% python3 -q
>>> import numpy as np
>>> np.set_printoptions(precision=1, suppress=True, linewidth=200)
>>> def tidy(a):
...     return np.round(a, 1) + 0
... 
>>> J = np.loadtxt("dump.csv", delimiter=",")
>>> J
array([[ 1.7, -1.3,  1. ,  0.3,  0.3,  0.2, -0.2,  1.7,  1.5,  1.4,  1. ,  1. , -1.1],
       [-1.3,  0.7,  0.6,  0.3, -0.7, -2.3, -0.9, -1.1, -0.1,  0.1, -0.9, -2.5,  1.1],
       [ 1. ,  0.6,  2.8, -2.1,  1.1,  0.9,  1.4, -0.3, -2.5, -3.5,  1.3,  1.1,  2.8],
       [ 0.3,  0.3, -2.1,  0.7,  0.9,  0.6,  1. , -0.3, -1.2, -1.6, -2.1, -1.7,  2. ],
       [ 0.3, -0.7,  1.1,  0.9, -1.2,  0.7, -0.9,  0.5, -1.9, -3.3, -0.8, -1.4, -3.4],
       [ 0.2, -2.3,  0.9,  0.6,  0.7, -0.1, -1.4,  0.4,  1.2,  0.3, -0.4, -1.2, -0.5],
       [-0.2, -0.9,  1.4,  1. , -0.9, -1.4, -0.3, -2.8, -1.1,  3.4,  0.3, -0.8,  3.5],
       [ 1.7, -1.1, -0.3, -0.3,  0.5,  0.4, -2.8,  2. , -1.9,  0.1,  3. ,  2.6,  0.3],
       [ 1.5, -0.1, -2.5, -1.2, -1.9,  1.2, -1.1, -1.9, -0.9,  0.3,  0. ,  0.3, -0.6],
       [ 1.4,  0.1, -3.5, -1.6, -3.3,  0.3,  3.4,  0.1,  0.3,  2.4,  0.9, -1. ,  0.2],
       [ 1. , -0.9,  1.3, -2.1, -0.8, -0.4,  0.3,  3. ,  0. ,  0.9,  1.3, -0.7,  1.9],
       [ 1. , -2.5,  1.1, -1.7, -1.4, -1.2, -0.8,  2.6,  0.3, -1. , -0.7, -1.8, -0.5],
       [-1.1,  1.1,  2.8,  2. , -3.4, -0.5,  3.5,  0.3, -0.6,  0.2,  1.9, -0.5,  0.7]])
>>> # symmetric, so the eigenvalues are real
>>> C2 = J.T @ J
>>> tidy(np.diag(C2))
array([16.2, 18.7, 46.9, 22.6, 34.2, 12.5, 40.3, 36. , 21.2, 47. , 24.4, 27.2, 43.2])
>>> M2 = np.linalg.inv(J)
>>> tidy(np.linalg.slogdet(J)[0])
np.float64(-1.0)
>>> np.allclose(M2, J.T)
False
>>> M = np.load("block2.npy")
>>> M
array([[1, 3, 2, 2, 3],
       [0, 1, 0, 0, 3],
       [0, 0, 0, 2, 3],
       [0, 0, 0, 1, 1],
       [0, 0, 0, 0, 2]])
>>> np.argsort(-np.linalg.norm(M, axis=0).round(6), kind="stable")[:3]
array([4, 1, 3])
>>> tidy(np.linalg.eigvals(M).sum().real)
np.float64(5.0)
>>> np.kron(np.eye(2, dtype=int), M)
array([[1, 3, 2, 2, 3, 0, 0, 0, 0, 0],
       [0, 1, 0, 0, 3, 0, 0, 0, 0, 0],
       [0, 0, 0, 2, 3, 0, 0, 0, 0, 0],
       [0, 0, 0, 1, 1, 0, 0, 0, 0, 0],
       [0, 0, 0, 0, 2, 0, 0, 0, 0, 0],
       [0, 0, 0, 0, 0, 1, 3, 2, 2, 3],
       [0, 0, 0, 0, 0, 0, 1, 0, 0, 3],
       [0, 0, 0, 0, 0, 0, 0, 0, 2, 3],
       [0, 0, 0, 0, 0, 0, 0, 0, 1, 1],
       [0, 0, 0, 0, 0, 0, 0, 0, 0, 2]])
>>> np.einsum("ij,ji->", M, M)
np.int64(7)
>>> np.poly(M)
array([ 1., -5.,  9., -7.,  2.,  0.])
>>> tidy(np.linalg.det(2 * M)), tidy(np.linalg.det(M))
(np.float64(0.0), np.float64(0.0))
>>> Uu, sigma, Vh = np.linalg.svd(M)
>>> tidy(sigma)
array([6.8, 2.7, 1.7, 0.3, 0. ])
>>> M2 = Uu[:, :4] @ np.diag(sigma[:4]) @ Vh[:4]
>>> tidy(np.linalg.norm(M - M2, 2)), tidy(sigma[4])
(np.float64(0.0), np.float64(0.0))
>>> np.linalg.matrix_rank(M2)
np.int64(4)
>>> np.linalg.matrix_rank(M, rtol=0.05)
np.int64(3)
>>> tidy(np.abs(M - M2).max())
np.float64(0.0)
>>> tidy(M2)
array([[1., 3., 2., 2., 3.],
       [0., 1., 0., 0., 3.],
       [0., 0., 0., 2., 3.],
       [0., 0., 0., 1., 1.],
       [0., 0., 0., 0., 2.]])
>>> A = np.load("out8.npy")
>>> A
array([[ 0. , -0.1,  0.8, -0.6, -0.5,  0.3,  1.1, -1. ,  0.4, -2.4, -1.9, -0.3],
       [ 1.6,  0.2,  0.9,  0. ,  0.9, -0.2, -0.3,  1.2, -0.5, -0.2,  0.9,  0.1],
       [ 0.6,  0. , -0.2,  0.3,  0.7, -0.5, -0.6, -0.4,  0.6,  1.6,  1.6,  1.7],
       [-1.1, -0.6,  0.1, -1.1, -0.7,  0. , -0.5, -0.2, -1.3,  1.2,  1.1,  0.3],
       [ 0.8, -0.3, -0.2, -0.2,  1.2, -0.1,  0.2, -0.1,  0.4,  0.1,  2.2,  0.2],
       [-0.2, -1.1, -1.2, -3.4,  0. , -0.8,  0.3,  2.1, -0.5, -0.1,  0.2,  0.1],
       [ 1.5,  0. ,  0. , -1.2, -0.4,  0.6,  1.5,  0.2,  0.8,  0.9,  0.6, -0.2],
       [ 0.5,  0.1, -0.1, -0.4,  0.7,  1.1,  1. , -0.5, -0.9,  0.1,  0.6, -0.4],
       [ 1.1, -0.1, -0.6,  0.5,  0.8, -0.6, -0.7, -0.1,  0.3,  1.2,  1.3,  1.1],
       [-1.7, -0.1,  0.1, -1.6, -0.6,  1.2,  1. , -1.8,  1.9, -0.4,  0.2, -0.6]])
>>> Uu, sigma, Vh = np.linalg.svd(A, full_matrices=False)
>>> np.allclose(Uu * sigma @ Vh, A)
True
>>> tidy(Vh @ Vh.T)
array([[1., 0., 0., 0., 0., 0., 0., 0., 0., 0.],
       [0., 1., 0., 0., 0., 0., 0., 0., 0., 0.],
       [0., 0., 1., 0., 0., 0., 0., 0., 0., 0.],
       [0., 0., 0., 1., 0., 0., 0., 0., 0., 0.],
       [0., 0., 0., 0., 1., 0., 0., 0., 0., 0.],
       [0., 0., 0., 0., 0., 1., 0., 0., 0., 0.],
       [0., 0., 0., 0., 0., 0., 1., 0., 0., 0.],
       [0., 0., 0., 0., 0., 0., 0., 1., 0., 0.],
       [0., 0., 0., 0., 0., 0., 0., 0., 1., 0.],
       [0., 0., 0., 0., 0., 0., 0., 0., 0., 1.]])
>>> tidy(sigma / sigma[0])
array([1. , 0.8, 0.7, 0.6, 0.4, 0.3, 0.2, 0.2, 0.1, 0.1])
>>> tidy(Uu.T @ A @ Vh.T)
array([[6. , 0. , 0. , 0. , 0. , 0. , 0. , 0. , 0. , 0. ],
       [0. , 4.8, 0. , 0. , 0. , 0. , 0. , 0. , 0. , 0. ],
       [0. , 0. , 4. , 0. , 0. , 0. , 0. , 0. , 0. , 0. ],
       [0. , 0. , 0. , 3.5, 0. , 0. , 0. , 0. , 0. , 0. ],
       [0. , 0. , 0. , 0. , 2.4, 0. , 0. , 0. , 0. , 0. ],
       [0. , 0. , 0. , 0. , 0. , 2. , 0. , 0. , 0. , 0. ],
       [0. , 0. , 0. , 0. , 0. , 0. , 1.5, 0. , 0. , 0. ],
       [0. , 0. , 0. , 0. , 0. , 0. , 0. , 1.3, 0. , 0. ],
       [0. , 0. , 0. , 0. , 0. , 0. , 0. , 0. , 0.7, 0. ],
       [0. , 0. , 0. , 0. , 0. , 0. , 0. , 0. , 0. , 0.3]])
>>> M2 = np.array([[1, 2],
...     [2, -2],
...     [2, 0],
...     [1, 1],
...     [2, -1],
...     [2, 2],
...     [-1, -1],
...     [1, -1],
...     [-1, -2],
...     [0, 0],
...     [2, 0],
...     [-2, 1]])
>>> tidy(A @ M2)
array([[-5.3, -0.5],
       [ 8.8,  1.7],
       [ 0.3,  1.3],
       [-1.4,  2.2],
       [ 5.1, -0.1],
       [-7.3, -4.5],
       [ 0.2, -0.1],
       [ 5.1,  2.8],
       [ 1.3,  2.2],
       [-5.2, -5.4]])
>>> tidy(np.einsum("ik,kj->ij", A, M2))
array([[-5.3, -0.5],
       [ 8.8,  1.7],
       [ 0.3,  1.3],
       [-1.4,  2.2],
       [ 5.1, -0.1],
       [-7.3, -4.5],
       [ 0.2, -0.1],
       [ 5.1,  2.8],
       [ 1.3,  2.2],
       [-5.2, -5.4]])
>>> np.vstack([A, M2.T]).shape
(12, 12)
>>> mat = np.loadtxt("case10.csv", delimiter=",")
>>> mat
array([[  3.1,   4.8,   0.9,  -0.6,   4.5,   2.5,   5.3,  -0.9,   1.3,   8.1],
       [  2.2,   4.6,  -0.2,  -1.1,   3.1,   1.1,   3.7,  -1.8,  -0.3,   7.2],
       [  3.2,   4.8,   1. ,  -0.5,   4.7,   2.7,   5.5,  -0.8,   1.5,   8.2],
       [  7.2,   5.6,   5.9,   1.9,  11.2,   9.2,  12.8,   3.2,   8.8,  12.2],
       [  3.6,   4.9,   1.5,  -0.2,   5.4,   3.4,   6.3,  -0.4,   2.3,   8.6],
       [  1.9,   4.6,  -0.5,  -1.3,   2.6,   0.6,   3.2,  -2.1,  -0.8,   6.9],
       [  1.6,   4.5,  -0.8,  -1.4,   2.2,   0.2,   2.7,  -2.4,  -1.3,   6.6],
       [  4.5,   5.1,   2.6,   0.3,   6.8,   4.8,   7.9,   0.5,   3.9,   9.5],
       [ -0.2,   4.2,  -3. ,  -2.5,  -0.7,  -2.7,  -0.5,  -4.2,  -4.5,   4.8],
       [  8.2,   5.8,   7. ,   2.5,  12.7,  10.7,  14.5,   4.2,  10.5,  13.2],
       [ -3.3,   3.5,  -6.8,  -4.4,  -5.7,  -7.7,  -6.2,  -7.3, -10.2,   1.7],
       [ 13.3,   6.9,  13.1,   5.6,  20.8,  18.8,  23.7,   9.3,  19.7,  18.3],
       [ 12.2,   6.6,  11.9,   4.9,  19.1,  17.1,  21.8,   8.2,  17.8,  17.2],
       [  3.6,   4.9,   1.5,  -0.2,   5.4,   3.4,   6.3,  -0.4,   2.3,   8.6],
       [  6.1,   5.4,   4.5,   1.3,   9.4,   7.4,  10.8,   2.1,   6.8,  11.1],
       [  1.1,   4.4,  -1.5,  -1.8,   1.3,  -0.7,   1.7,  -2.9,  -2.3,   6.1],
       [  4.1,   5. ,   2.1,   0.1,   6.2,   4.2,   7.2,   0.1,   3.2,   9.1],
       [ -1.9,   3.8,  -5.1,  -3.6,  -3.5,  -5.5,  -3.7,  -5.9,  -7.7,   3.1],
       [  0.3,   4.3,  -2.4,  -2.2,   0.1,  -1.9,   0.4,  -3.7,  -3.6,   5.3],
       [  7.4,   5.7,   6. ,   2. ,  11.4,   9.4,  13.1,   3.4,   9.1,  12.4],
       [ -4.1,   3.4,  -7.7,  -4.8,  -6.9,  -8.9,  -7.5,  -8.1, -11.5,   0.9],
       [  4.4,   5.1,   2.5,   0.3,   6.7,   4.7,   7.8,   0.4,   3.8,   9.4],
       [ -2.1,   3.8,  -5.4,  -3.7,  -3.8,  -5.8,  -4. ,  -6.1,  -8. ,   2.9],
       [  1.9,   4.6,  -0.5,  -1.2,   2.7,   0.7,   3.3,  -2.1,  -0.7,   6.9],
       [  8.3,   5.9,   7.1,   2.6,  12.8,  10.8,  14.7,   4.3,  10.7,  13.3],
       [  7. ,   5.6,   5.6,   1.8,  10.8,   8.8,  12.4,   3. ,   8.4,  12. ],
       [  8.3,   5.9,   7.2,   2.6,  12.9,  10.9,  14.7,   4.3,  10.7,  13.3],
       [  5.5,   5.3,   3.8,   0.9,   8.5,   6.5,   9.8,   1.5,   5.8,  10.5]])
>>> C2 = np.cov(mat, rowvar=False)
>>> np.median(mat, axis=0)
array([ 3.6,  4.9,  1.5, -0.2,  5.4,  3.4,  6.3, -0.4,  2.3,  8.6])
>>> tidy(C2)
array([[18.4,  3.7, 22. , 11. , 29.4, 29.4, 33. , 18.4, 33. , 18.4],
       [ 3.7,  0.7,  4.4,  2.2,  5.9,  5.9,  6.6,  3.7,  6.6,  3.7],
       [22. ,  4.4, 26.4, 13.2, 35.2, 35.2, 39.6, 22. , 39.6, 22. ],
       [11. ,  2.2, 13.2,  6.6, 17.6, 17.6, 19.8, 11. , 19.8, 11. ],
       [29.4,  5.9, 35.2, 17.6, 46.9, 46.9, 52.8, 29.4, 52.8, 29.4],
       [29.4,  5.9, 35.2, 17.6, 46.9, 46.9, 52.8, 29.4, 52.8, 29.4],
       [33. ,  6.6, 39.6, 19.8, 52.8, 52.8, 59.5, 33. , 59.5, 33. ],
       [18.4,  3.7, 22. , 11. , 29.4, 29.4, 33. , 18.4, 33. , 18.4],
       [33. ,  6.6, 39.6, 19.8, 52.8, 52.8, 59.5, 33. , 59.5, 33. ],
       [18.4,  3.7, 22. , 11. , 29.4, 29.4, 33. , 18.4, 33. , 18.4]])
>>> tidy(np.corrcoef(mat[:, 1], mat[:, 5])[0, 1])
np.float64(1.0)
>>> tidy(np.linalg.eigvalsh(C2)[::-1])
array([301.7,   0. ,   0. ,   0. ,   0. ,   0. ,   0. ,   0. ,   0. ,   0. ])
>>> C2.shape
(10, 10)
>>> tidy(np.polyfit(mat[:, 1], mat[:, 5], 1))
array([  8. , -35.9])
